% python3 -q
>>> import numpy as np
>>> np.set_printoptions(suppress=True, linewidth=100)
>>> data = np.load("block15.npy")
>>> data
array([[ 2,  3,  4,  5,  6],
       [ 7,  8,  9, 10, 11],
       [12, 13, 14, 15, 16],
       [17, 18, 19, 20, 21],
       [22, 23, 24, 25, 26],
       [27, 28, 29, 30, 31],
       [32, 33, 34, 35, 36],
       [37, 38, 39, 40, 41],
       [42, 43, 44, 45, 46]])
>>> Uu, sigma, Vt = np.linalg.svd(data)
>>> evecs = Vt[:(sigma > 1e-8).sum()]
>>> rng = np.random.default_rng(935)
>>> vec = data[4] + 5 * data[8] + rng.integers(2) * np.eye(5)[2]
>>> vec
array([232., 238., 245., 250., 256.])
>>> np.linalg.matrix_rank(np.vstack([data, vec]))
np.int64(3)
>>> round(np.linalg.norm(vec - evecs.T @ evecs @ vec), 2)
np.float64(0.89)
>>> np.round(evecs.T @ evecs, 2) + 0
array([[ 0.6,  0.4,  0.2,  0. , -0.2],
       [ 0.4,  0.3,  0.2,  0.1,  0. ],
       [ 0.2,  0.2,  0.2,  0.2,  0.2],
       [ 0. ,  0.1,  0.2,  0.3,  0.4],
       [-0.2,  0. ,  0.2,  0.4,  0.6]])
>>> np.round(np.diag(evecs.T @ evecs), 2)
array([0.6, 0.3, 0.2, 0.3, 0.6])
>>> np.linalg.cond(data) > 100
np.True_
>>> [round(float(x), 2) for x in np.linalg.svd(data, compute_uv=False)[:3]]
[183.0, 4.49, 0.0]
>>> round(np.linalg.norm(data, 2) / np.linalg.norm(data), 2)
np.float64(1.0)
>>> def softmax(z):
...     e = np.exp(z - z.max(axis=-1, keepdims=True))
...     return e / e.sum(axis=-1, keepdims=True)
... 
>>> np.round(softmax(10 * data[8]), 2) + 0
array([0., 0., 0., 0., 1.])
>>> softmax(data).sum(axis=1)
array([1., 1., 1., 1., 1., 1., 1., 1., 1.])
>>> np.round(softmax(data[8]), 2)
array([0.01, 0.03, 0.09, 0.23, 0.64])
>>> att = data @ data.T / np.sqrt(5)
>>> np.round(softmax(att), 2) + 0
array([[0., 0., 0., 0., 0., 0., 0., 0., 1.],
       [0., 0., 0., 0., 0., 0., 0., 0., 1.],
       [0., 0., 0., 0., 0., 0., 0., 0., 1.],
       [0., 0., 0., 0., 0., 0., 0., 0., 1.],
       [0., 0., 0., 0., 0., 0., 0., 0., 1.],
       [0., 0., 0., 0., 0., 0., 0., 0., 1.],
       [0., 0., 0., 0., 0., 0., 0., 0., 1.],
       [0., 0., 0., 0., 0., 0., 0., 0., 1.],
       [0., 0., 0., 0., 0., 0., 0., 0., 1.]])
>>> Uu, sigma, Vt = np.linalg.svd(data)
>>> np.argmax(sigma[:-1] / (sigma[1:] + 1e-6)) + 1
np.int64(2)
>>> sigma.round(2) + 0
array([183.  ,   4.49,   0.  ,   0.  ,   0.  ])
>>> other = Uu[:, :2] @ np.diag(sigma[:2]) @ Vt[:2]
>>> np.linalg.matrix_rank(data, rtol=0.05)
np.int64(1)
>>> vec = np.array([1, -2, 3, -1, 3])
>>> np.sign((data @ vec).round(6))
array([1, 1, 1, 1, 1, 1, 1, 1, 1])
>>> data @ vec
array([ 21,  41,  61,  81, 101, 121, 141, 161, 181])
>>> (data @ vec).argmax()
np.int64(8)
>>> data * vec
array([[  2,  -6,  12,  -5,  18],
       [  7, -16,  27, -10,  33],
       [ 12, -26,  42, -15,  48],
       [ 17, -36,  57, -20,  63],
       [ 22, -46,  72, -25,  78],
       [ 27, -56,  87, -30,  93],
       [ 32, -66, 102, -35, 108],
       [ 37, -76, 117, -40, 123],
       [ 42, -86, 132, -45, 138]])
>>> M = np.load("mat.npy")
>>> M
array([[  8,   2,   6, -16,   5,   2,   4,   6],
       [  1,   2,   9,  -2,   8,   0,   8,   1],
       [  4,   4,   1,  -8,   8,   1,   6,   7],
       [  4,   8,   7,  -8,   0,   4,   0,   2],
       [  5,   0,   3, -10,   3,   8,   1,   8],
       [  8,   0,   6, -16,   6,   3,   7,   7],
       [  0,   4,   1,   0,   9,   7,   4,   3],
       [  5,   9,   0, -10,   6,   6,   5,   4]])
>>> other = M / np.sqrt((M ** 2).mean(axis=1, keepdims=True))
>>> np.linalg.matrix_rank(M - M.mean(axis=1, keepdims=True))
np.int64(7)
>>> lab = rng.permutation(8)
>>> lab
array([1, 2, 7, 0, 5, 6, 4, 3])
>>> other = M[lab][:, lab]
>>> np.allclose(other, M)
False
>>> np.round(np.sort(np.abs(np.linalg.eigvals(other))), 2) + 0
array([ 0.  ,  0.64,  5.08,  5.08,  9.83,  9.83, 10.03, 24.12])
>>> np.diag(other)
array([ 2,  1,  4,  8,  3,  4,  3, -8])
>>> other
array([[  2,   9,   1,   1,   0,   8,   8,  -2],
       [  4,   1,   7,   4,   1,   6,   8,  -8],
       [  9,   0,   4,   5,   6,   5,   6, -10],
       [  2,   6,   6,   8,   2,   4,   5, -16],
       [  0,   6,   7,   8,   3,   7,   6, -16],
       [  4,   1,   3,   0,   7,   4,   9,   0],
       [  0,   3,   8,   5,   8,   1,   3, -10],
       [  8,   7,   2,   4,   4,   0,   0,  -8]])
